% python3 -q
>>> import numpy as np
>>> from numpy import linalg as LA
>>> np.set_printoptions(suppress=True, linewidth=160)
>>> F = np.loadtxt("layer18.csv", delimiter=",")
>>> F.round(2)
array([[ 0.24, -0.76,  0.59, -0.08],
       [-0.76,  0.24,  0.59, -0.08],
       [ 0.59,  0.59,  0.54,  0.07],
       [-0.08, -0.08,  0.07,  0.99]])
>>> # columns are unit length and at right angles
>>> evals, evecs = LA.eigh(F)
>>> x = np.array([-2, 2, -4, -2])
>>> np.round(evecs * np.maximum(evals, 0) @ evecs.T, 2)
array([[ 0.62, -0.38,  0.3 , -0.04],
       [-0.38,  0.62,  0.3 , -0.04],
       [ 0.3 ,  0.3 ,  0.77,  0.03],
       [-0.04, -0.04,  0.03,  1.  ]])
>>> np.round(LA.eigvalsh(F[1:, 1:]), 2)
array([-0.24,  1.  ,  1.  ])
>>> round(float(x @ F @ x), 2)
21.62
>>> np.round(evecs * np.abs(evals) @ evecs.T, 2) + 0
array([[1., 0., 0., 0.],
       [0., 1., 0., 0.],
       [0., 0., 1., 0.],
       [0., 0., 0., 1.]])
>>> np.round(F[:, 0] @ F[:, 2], 2)
np.float64(-0.0)
>>> np.round(LA.pinv(F), 2)
array([[ 0.24, -0.76,  0.59, -0.08],
       [-0.76,  0.24,  0.59, -0.08],
       [ 0.59,  0.59,  0.54,  0.07],
       [-0.08, -0.08,  0.07,  0.99]])
>>> np.round(F @ F.T, 2) + 0
array([[1., 0., 0., 0.],
       [0., 1., 0., 0.],
       [0., 0., 1., 0.],
       [0., 0., 0., 1.]])
>>> cent = np.array([[-2, -2, -2], [2, 2, -1]])
>>> rng = np.random.default_rng(0)
>>> data = rng.normal(size=(27, 2)) @ cent + np.array([2, -3, -1])
>>> data.round(2) + 0
array([[ 1.48, -3.52, -1.12],
       [ 0.93, -4.07, -2.39],
       [ 3.79, -1.21, -0.29],
       [ 1.29, -3.71, -4.56],
       [ 0.88, -4.12,  1.67],
       [ 3.33, -1.67,  0.21],
       [ 6.21,  1.21,  3.87],
       [ 3.03, -1.97,  2.22],
       [ 2.46, -2.54,  0.4 ],
       [ 3.26, -1.74, -2.87],
       [ 4.99, -0.01, -2.11],
       [ 4.03, -0.97, -0.02],
       [ 0.38, -4.62, -2.9 ],
       [ 1.64, -3.36,  1.41],
       [ 3.36, -1.64, -0.3 ],
       [ 3.6 , -1.4 ,  1.23],
       [ 3.4 , -1.6 , -1.22],
       [ 2.28, -2.72, -1.78],
       [ 3.05, -1.95,  0.44],
       [ 3.42, -1.58, -4.06],
       [ 7.55,  2.55,  0.  ],
       [ 0.87, -4.13, -4.47],
       [ 0.84, -4.16, -1.21],
       [ 3.  , -2.  , -5.88],
       [ 1.03, -3.97, -5.92],
       [-1.13, -6.13, -0.51],
       [ 3.32, -1.68, -1.65]])
>>> np.unravel_index(np.abs(data).argmax(), data.shape)
(np.int64(20), np.int64(0))
>>> round(float(np.abs(data).max()), 2)
7.55
>>> np.round(LA.norm(data), 2)
np.float64(26.59)
>>> LA.matrix_rank(data)
np.int64(3)
>>> proj = data @ LA.solve(data.T @ data, data.T)
>>> np.round(proj @ data[:, 1], 2)
array([-3.52, -4.07, -1.21, -3.71, -4.12, -1.67,  1.21, -1.97, -2.54, -1.74, -0.01, -0.97, -4.62, -3.36, -1.64, -1.4 , -1.6 , -2.72, -1.95, -1.58,  2.55,
       -4.13, -4.16, -2.  , -3.97, -6.13, -1.68])
>>> np.round(np.diag(proj), 2)
array([0.06, 0.07, 0.05, 0.12, 0.17, 0.05, 0.27, 0.12, 0.06, 0.07, 0.12, 0.06, 0.1 , 0.12, 0.04, 0.08, 0.04, 0.04, 0.05, 0.12, 0.31, 0.12, 0.08, 0.21, 0.19,
       0.24, 0.05])
>>> idx = rng.permutation(4)
>>> idx
array([1, 0, 3, 2])
>>> out = F[idx][:, idx]
>>> round(LA.det(out), 2), round(LA.det(F[idx]), 2)
(np.float64(-1.0), np.float64(-1.0))
>>> np.allclose(out, F)
False
>>> np.round(np.sort(np.abs(LA.eigvals(out))), 2)
array([1., 1., 1., 1.])
>>> out.round(2)
array([[ 0.24, -0.76, -0.08,  0.59],
       [-0.76,  0.24, -0.08,  0.59],
       [-0.08, -0.08,  0.99,  0.07],
       [ 0.59,  0.59,  0.07,  0.54]])
>>> np.einsum("ij,ji->", out, out)
np.float64(4.0)
>>> np.round(np.kron(np.eye(2, dtype=int), out), 2)
array([[ 0.24, -0.76, -0.08,  0.59,  0.  , -0.  , -0.  ,  0.  ],
       [-0.76,  0.24, -0.08,  0.59, -0.  ,  0.  , -0.  ,  0.  ],
       [-0.08, -0.08,  0.99,  0.07, -0.  , -0.  ,  0.  ,  0.  ],
       [ 0.59,  0.59,  0.07,  0.54,  0.  ,  0.  ,  0.  ,  0.  ],
       [ 0.  , -0.  , -0.  ,  0.  ,  0.24, -0.76, -0.08,  0.59],
       [-0.  ,  0.  , -0.  ,  0.  , -0.76,  0.24, -0.08,  0.59],
       [-0.  , -0.  ,  0.  ,  0.  , -0.08, -0.08,  0.99,  0.07],
       [ 0.  ,  0.  ,  0.  ,  0.  ,  0.59,  0.59,  0.07,  0.54]])
>>> np.round(LA.det(2 * out), 2), round(float(LA.det(out)), 2)
(np.float64(-16.0), -1.0)
>>> np.round(LA.eigvals(out), 2)
array([ 1., -1.,  1.,  1.])
>>> arr = np.loadtxt("m.csv", delimiter=",")
>>> arr
array([[-3., -3., -3.],
       [-1.,  1.,  1.],
       [ 0.,  0.,  5.]])
>>> x = np.array([-3, 3, -2])
>>> rhs = arr @ x
>>> beta, lr = np.zeros(3), 1 / LA.norm(arr, 2) ** 2
>>> for i in range(300):
...     beta -= lr * arr.T @ (arr @ beta - rhs)
...     if i % 50 == 0: print(i, round(LA.norm(arr @ beta - rhs), 2))
... 
0 5.95
50 0.55
100 0.05
150 0.01
200 0.0
250 0.0
>>> round(float(LA.cond(arr)), 2)
4.68
>>> J = np.array([[8.0, -2.0, -2.0, 4.0],
...     [-2.0, 5.0, 1.0, -2.0],
...     [-2.0, 1.0, 5.0, -2.0],
...     [4.0, -2.0, -2.0, 8.0]])
>>> # equal to its transpose
>>> x = np.ones(4)
>>> for _ in range(5):
...     x = J @ x
...     x /= LA.norm(x)
...     print(round(x @ J @ x, 2))
... 
9.76
13.43
13.95
14.0
14.0
>>> round(float(LA.eigvalsh(J)[-1]), 2)
14.0
>>> evals, evecs = LA.eig(J)
>>> round(float(np.prod(evals)), 2)
896.0
>>> np.round(np.sort(LA.eigvals(LA.inv(J))), 2)
array([0.07, 0.25, 0.25, 0.25])
>>> idx = rng.permutation(4)
>>> idx
array([0, 1, 2, 3])
>>> out = J[idx][:, idx]
>>> np.diag(out)
array([8., 5., 5., 8.])
>>> L = LA.cholesky(J)
>>> LA.eigvalsh(J).min() > 0
np.True_
>>> np.round(np.diag(L) ** 2, 2)
array([8.  , 4.5 , 4.44, 5.6 ])
>>> np.prod(np.diag(L)) ** 2, np.round(LA.det(J), 2)
(np.float64(896.0), np.float64(896.0))
>>> E = np.load("mat.npy")
>>> E
array([[0, 0, 0],
       [0, 0, 1],
       [0, 0, 0]])
>>> # triangular
>>> E.shape
(3, 3)
>>> round(LA.norm(E), 2)
np.float64(1.0)
>>> LA.matrix_rank(E)
np.int64(1)
>>> E - E[0]
array([[0, 0, 0],
       [0, 0, 1],
       [0, 0, 0]])
>>> E.sum(axis=0)
array([0, 0, 1])
>>> E.sum(axis=1)
array([0, 1, 0])
>>> out = np.array([[3, 1, 3], [2, 0, 0]])
>>> cent = np.kron(out, E)
>>> round(float(LA.norm(cent, 2)), 2), round(LA.norm(out, 2) * LA.norm(E, 2), 2)
(4.59, np.float64(4.59))
>>> cent
array([[0, 0, 0, 0, 0, 0, 0, 0, 0],
       [0, 0, 3, 0, 0, 1, 0, 0, 3],
       [0, 0, 0, 0, 0, 0, 0, 0, 0],
       [0, 0, 0, 0, 0, 0, 0, 0, 0],
       [0, 0, 2, 0, 0, 0, 0, 0, 0],
       [0, 0, 0, 0, 0, 0, 0, 0, 0]])
>>> Uu, sig, VT = LA.svd(E)
>>> sig
array([1., 0., 0.])
>>> np.argmax(sig[:-1] / (sig[1:] + 1e-6)) + 1
np.int64(1)
>>> out = Uu[:, :1] @ np.diag(sig[:1]) @ VT[:1]
>>> round(LA.norm(E - out, 2), 2), sig[1]
(np.float64(0.0), np.float64(0.0))
>>> np.round(LA.norm(E - out) / LA.norm(E), 2)
np.float64(0.0)
>>> np.abs(E - out).max()
np.float64(0.0)
>>> E @ E
array([[0, 0, 0],
       [0, 0, 0],
       [0, 0, 0]])
>>> np.round(LA.det(E), 2)
np.float64(0.0)
>>> idx = rng.permutation(3)
>>> idx
array([2, 0, 1])
>>> out = E[idx][:, idx]
>>> out
array([[0, 0, 0],
       [0, 0, 0],
       [1, 0, 0]])
>>> np.diag(out)
array([0, 0, 0])
>>> feats = np.array([[3, -1, -2], [-2, 3, -1], [-1, -2, 3]])
>>> # rank 2
>>> np.round(np.sort(np.abs(np.fft.fft(feats[0]))), 2), np.round(np.sort(LA.svd(feats, compute_uv=False)), 2) + 0
(array([0.  , 4.58, 4.58]), array([0.  , 4.58, 4.58]))
